$ ipython --no-banner

In [1]: import numpy as np

In [2]: np.set_printoptions(precision=2, suppress=True, linewidth=140, legacy="1.25")

In [3]: E = np.loadtxt("w.csv", delimiter=",")

In [4]: print(E)
[[-0.7   0.   -0.1  -1.9   1.1   2.1  -0.7 ]
 [ 1.   -1.2  -0.4  -0.5  -0.7   1.2  -1.5 ]
 [-0.1  -2.    1.6   0.   -2.    0.7   0.3 ]
 [ 0.5   0.2   0.6   0.3  -0.1  -0.5   0.  ]
 [-1.4  -2.6   0.6   1.1  -1.6  -1.3   0.4 ]
 [-1.   -0.7   0.5   0.8   0.3  -0.1   0.6 ]
 [ 1.7   0.7   0.2   0.2  -0.5  -0.1   0.1 ]
 [ 0.09  0.    0.8  -1.4   0.97  1.89 -1.  ]
 [ 0.2   0.4  -0.7   1.7   0.    2.3   0.2 ]
 [-0.1   1.   -0.3  -0.3   0.6  -1.9  -0.4 ]
 [-0.4   0.6  -0.7   0.3   0.2  -0.8  -0.3 ]]

In [5]: x0 = np.array([-1, 5, -5, -3, 4, -1, -5])

In [6]: print(E @ x0)
[ 12.7   0.  -28.1  -3.3 -25.   -9.1  -2.2   7.1  -3.1  13.8   9.1]

In [7]: print(E * x0)
[[  0.7    0.     0.5    5.7    4.4   -2.1    3.5 ]
 [ -1.    -6.     2.     1.5   -2.8   -1.2    7.5 ]
 [  0.1  -10.    -8.    -0.    -8.    -0.7   -1.5 ]
 [ -0.5    1.    -3.    -0.9   -0.4    0.5   -0.  ]
 [  1.4  -13.    -3.    -3.3   -6.4    1.3   -2.  ]
 [  1.    -3.5   -2.5   -2.4    1.2    0.1   -3.  ]
 [ -1.7    3.5   -1.    -0.6   -2.     0.1   -0.5 ]
 [ -0.09   0.    -4.     4.2    3.88  -1.89   5.  ]
 [ -0.2    2.     3.5   -5.1    0.    -2.3   -1.  ]
 [  0.1    5.     1.5    0.9    2.4    1.9    2.  ]
 [  0.4    3.     3.5   -0.9    0.8    0.8    1.5 ]]

In [8]: print((E * x0).sum(axis=1))
[ 12.7   0.  -28.1  -3.3 -25.   -9.1  -2.2   7.1  -3.1  13.8   9.1]

In [9]: print(np.sign((E @ x0).round(6)))
[ 1.  0. -1. -1. -1. -1. -1.  1. -1.  1.  1.]

In [10]: B = np.array([[2, 2], [2, 2], [1, 1], [1, 2], [1, 1], [0, 1], [0, 0]])

In [11]: print(np.einsum("ik,kj->ji", E, B))
[[-2.3  -2.   -4.6   2.2  -7.9  -1.8   4.7   0.55  2.2   1.8   0.2 ]
 [-2.1  -1.3  -3.9   2.   -8.1  -1.1   4.8   1.04  6.2  -0.4  -0.3 ]]

In [12]: print(E @ B)
[[-2.3  -2.1 ]
 [-2.   -1.3 ]
 [-4.6  -3.9 ]
 [ 2.2   2.  ]
 [-7.9  -8.1 ]
 [-1.8  -1.1 ]
 [ 4.7   4.8 ]
 [ 0.55  1.04]
 [ 2.2   6.2 ]
 [ 1.8  -0.4 ]
 [ 0.2  -0.3 ]]

In [13]: print(np.linalg.matrix_rank(E @ B))
2

In [14]: print(B.T @ E.T)
[[-2.3  -2.   -4.6   2.2  -7.9  -1.8   4.7   0.55  2.2   1.8   0.2 ]
 [-2.1  -1.3  -3.9   2.   -8.1  -1.1   4.8   1.04  6.2  -0.4  -0.3 ]]

In [15]: np.einsum("ij,ij->", E, B)
ValueError: operands could not be broadcast together with remapped shapes [original->remapped]: (11,7)->(11,7) (7,2)->(7,2) 


In [16]: print(np.linalg.norm(E, axis=1))
[3.2  2.65 3.34 1.   3.83 1.69 1.93 2.85 2.98 2.31 1.37]

In [17]: print(np.linalg.norm(E, axis=1).argmax())
4

In [18]: print(np.linalg.norm(E, axis=0))
[2.8  3.84 2.33 3.3  3.15 4.63 2.16]

In [19]: np.linalg.norm(E, axis=2)
AxisError: axis 2 is out of bounds for array of dimension 2


In [20]: print(round(np.linalg.norm(E, 1), 2), round(float(np.linalg.norm(E, np.inf)), 2))
12.89 9.0

In [21]: print(round(np.linalg.norm(E) ** 2 / np.linalg.norm(E, 2) ** 2, 2))
2.6

In [22]: print(round(np.linalg.norm(E[5], 1), 2), round(float(np.linalg.norm(E[5], np.inf)), 2))
4.0 1.0

In [23]: print(round(float(np.linalg.norm(E, 2)), 2))
5.36
